$ python3 -q
>>> import numpy as np
>>> import numpy.linalg as la
>>> np.set_printoptions(precision=1, suppress=True, linewidth=160)
>>> mat = np.load("test14.npy")
>>> print(mat)
[[8 2 6 0]
 [2 5 6 2]
 [6 6 9 2]
 [0 2 2 1]]
>>> rng = np.random.default_rng(77451)
>>> labels = rng.permutation(4)
>>> print(labels)
[3 2 1 0]
>>> out = mat[labels][:, labels]
>>> print(np.round(np.sort(np.abs(la.eigvals(out))), 1) + 0)
[ 0.   0.1  5.3 17.6]
>>> print(round(float(la.det(out)), 1), round(float(la.det(mat[labels])), 1))
0.0 0.0
>>> E = np.loadtxt("mat.csv", delimiter=",")
>>> print(E)
[[ 0.  4.  5.  2.  1.  3. -1.]
 [ 4.  3.  5.  2.  0.  5.  2.]
 [-1. -3.  5. -5.  1. -5. -4.]
 [-4.  4.  2.  0.  1.  5.  2.]
 [-1.  4. -5.  3. -2.  5. -4.]
 [ 0. -4.  2. -3.  3.  2. -2.]
 [ 1.  5.  0. -2.  2. -5.  2.]]
>>> out = E / la.norm(E, axis=1, keepdims=True)
>>> gram = out @ out.T
>>> print(la.norm(out, axis=1))
[1. 1. 1. 1. 1. 1. 1.]
>>> print(gram.round(1) + 0)
[[ 1.   0.8 -0.1  0.7  0.2  0.   0. ]
 [ 0.8  1.  -0.3  0.5  0.1  0.  -0.1]
 [-0.1 -0.3  1.  -0.4 -0.6  0.6  0.2]
 [ 0.7  0.5 -0.4  1.   0.3 -0.1  0. ]
 [ 0.2  0.1 -0.6  0.3  1.  -0.3 -0.3]
 [ 0.   0.   0.6 -0.1 -0.3  1.  -0.4]
 [ 0.  -0.1  0.2  0.  -0.3 -0.4  1. ]]
>>> print((gram - 2 * np.eye(7)).round(6).argmax(axis=1))
[1 0 5 0 3 2 2]
>>> out = la.inv(E)
>>> print(np.round(la.det(E) * la.det(out), 1))
1.0
>>> print(np.round(la.inv(out), 1) + 0)
[[ 0.  4.  5.  2.  1.  3. -1.]
 [ 4.  3.  5.  2.  0.  5.  2.]
 [-1. -3.  5. -5.  1. -5. -4.]
 [-4.  4.  2.  0.  1.  5.  2.]
 [-1.  4. -5.  3. -2.  5. -4.]
 [ 0. -4.  2. -3.  3.  2. -2.]
 [ 1.  5.  0. -2.  2. -5.  2.]]
>>> print(np.round(la.cond(E), 1))
9.0
>>> w1 = np.array([[-1, 1, 2, 2, -2, 1],
...     [0, -1, -1, 2, 1, -2],
...     [2, 0, -2, 0, -1, 0],
...     [-2, -1, 0, 1, -1, 2],
...     [2, 0, 1, -2, 2, 2],
...     [0, 2, -2, -1, -2, -2],
...     [-1, 2, 1, -1, -2, 0]])
>>> b = np.array([-1, -1, 1, -1, -2, -3])
>>> hid = np.maximum(E @ w1 + b, 0)
>>> print((hid > 0).astype(int))
[[1 0 0 1 0 0]
 [0 1 0 1 0 0]
 [1 0 0 0 1 1]
 [1 1 0 0 0 0]
 [0 0 0 1 0 0]
 [1 1 0 0 1 1]
 [1 0 1 1 1 0]]
>>> print(la.matrix_rank(hid))
6
>>> W2 = np.array([[2, 1, 1], [0, 1, 2], [1, -2, 2], [2, -1, 2], [0, 1, 1], [0, 0, -2]])
>>> print((hid @ W2).round(6).argmax(axis=1))
[0 2 0 2 0 0 2]
>>> print(hid @ W2)
[[ 26.   3.  18.]
 [ 16.   4.  40.]
 [ 52.  43.  35.]
 [ 14.  12.  17.]
 [ 22. -11.  22.]
 [ 34.  24.  28.]
 [ 36. -15.  57.]]
>>> print(round(la.norm(E, 1), 1), round(float(la.norm(E, np.inf)), 1))
30.0 24.0
>>> print(la.norm(E, axis=0))
[ 5.9 10.3 10.4  7.4  4.5 11.7  7. ]
>>> print(round(la.norm(E[3] - E[4]), 1))
10.6
>>> print(round(float(la.norm(E[3], 1)), 1), round(float(la.norm(E[3], np.inf)), 1))
18.0 5.0
>>> print(la.norm(E, axis=1))
[ 7.5  9.1 10.1  8.1  9.8  6.8  7.9]
>>> q, vecs = la.qr(E[:, :3])[0], la.qr(E[:, 3:])[0]
>>> s = la.svd(q.T @ vecs, compute_uv=False)
>>> print(np.degrees(np.arccos(s.clip(0, 1))))
[37.5 51.7 74.8]
>>> print(s)
[0.8 0.6 0.3]
>>> print((s > 0.9).sum())
0
>>> print(np.round(la.norm(q @ q.T - vecs @ vecs.T, 2), 1))
1.0
>>> arr = np.loadtxt("x.csv", delimiter=",")
>>> print(arr)
[[-1.1 -3.9 -3.   3.9 -5.9 -3.1 -6.  -9.  -2.9  5.  -5.9]
 [-0.9 -4.  -3.1  4.  -5.9 -3.1 -6.1 -9.1 -3.   4.9 -6. ]
 [-0.9 -4.  -2.9  4.1 -6.1 -3.1 -6.  -9.  -2.9  5.1 -6. ]
 [-1.  -4.1 -3.2  3.9 -6.1 -2.9 -6.1 -9.  -2.9  5.1 -6.1]
 [-1.  -4.2 -3.   3.9 -6.1 -2.9 -6.  -9.1 -2.9  4.9 -5.7]
 [-1.1 -4.2 -3.   4.  -5.9 -2.9 -6.  -9.1 -3.   5.1 -5.8]
 [-1.  -3.9 -3.1  4.  -5.8 -3.1 -5.8 -8.9 -3.2  4.9 -5.9]
 [-0.9 -4.  -3.   3.9 -5.9 -3.1 -6.1 -9.  -3.   5.  -6.1]
 [-0.9 -4.1 -2.9  4.1 -6.  -3.  -5.9 -8.9 -3.   5.  -5.9]
 [-1.2 -4.  -3.2  4.  -5.8 -2.8 -5.9 -9.  -3.   4.9 -6. ]
 [-0.9 -4.  -3.   4.  -6.  -2.9 -5.8 -9.1 -3.   4.9 -6.1]
 [-1.  -4.  -2.9  3.9 -6.  -3.  -5.7 -9.1 -2.9  5.  -6. ]
 [-1.  -4.1 -3.3  4.1 -6.1 -3.  -6.1 -9.1 -3.1  4.9 -5.9]
 [-1.1 -4.  -3.2  3.8 -5.9 -3.1 -6.  -9.  -3.1  5.  -6. ]
 [-1.1 -4.1 -3.1  3.8 -6.  -2.9 -6.  -9.3 -2.9  4.8 -6. ]
 [-1.1 -4.  -3.   4.  -5.9 -3.  -6.  -9.  -2.9  5.1 -6. ]
 [-0.8 -4.  -3.2  3.9 -5.7 -2.9 -6.1 -9.1 -3.   5.  -5.9]
 [ 0.9  0.   8.9 -5.   1.2 -8.  -8.   3.  -9.1 -3.2  9.1]
 [ 0.9  0.1  9.  -4.8  1.2 -8.1 -7.9  3.2 -9.  -3.1  9. ]
 [ 1.1  0.   8.9 -5.1  0.9 -8.  -8.   2.9 -9.1 -3.1  9. ]
 [ 1.1 -0.1  9.1 -5.   0.9 -8.1 -7.9  2.8 -8.9 -3.   9. ]
 [ 1.3 -0.1  9.  -5.   1.1 -8.  -8.1  3.2 -8.9 -3.   8.9]
 [ 1.2  0.   9.  -5.   1.1 -8.  -8.1  3.  -8.9 -2.9  8.9]
 [ 0.9  0.1  9.  -4.9  0.9 -8.  -8.2  2.8 -8.8 -3.   9. ]
 [ 0.9  0.1  9.  -5.1  1.1 -8.  -8.   3.1 -9.  -3.1  8.9]
 [ 1.   0.3  9.  -5.1  1.  -8.1 -7.9  2.9 -8.9 -3.1  8.9]
 [ 1.   0.1  8.9 -5.2  1.1 -7.9 -8.1  3.1 -9.  -3.   9. ]
 [ 1.1 -0.1  9.1 -5.   1.1 -7.9 -8.   3.3 -8.9 -2.9  8.9]
 [ 1.   0.   9.2 -4.9  1.  -8.1 -8.2  3.1 -9.1 -2.9  9.1]
 [ 1.   0.1  9.  -4.9  1.  -8.  -7.9  3.2 -9.  -3.1  9. ]
 [ 0.9  0.   9.  -5.   0.9 -7.9 -7.8  3.  -9.1 -2.9  9.1]
 [ 1.2  0.1  9.  -5.1  0.9 -8.  -8.   3.1 -8.9 -3.   9. ]
 [ 1.1  0.1  8.9 -4.8  1.1 -7.9 -8.   2.9 -8.9 -3.   8.9]
 [ 1.  -0.1  9.  -5.   1.1 -8.  -7.9  3.1 -9.  -3.1  8.9]]
>>> labels = arr[:, 7] > np.median(arr[:, 7])
>>> r0 = arr[labels].mean(axis=0) - arr[~labels].mean(axis=0)
>>> print((((arr - arr.mean(axis=0)) @ r0 > 0) == labels).mean())
1.0
>>> print(np.argsort(-np.abs(r0).round(6), kind="stable"))
[10  7  2  3  9  4  8  5  1  0  6]
>>> print(((arr - arr.mean(axis=0)) @ r0 > 0).astype(int))
[0 0 0 0 0 0 0 0 0 0 0 0 0 0 0 0 0 1 1 1 1 1 1 1 1 1 1 1 1 1 1 1 1 1]
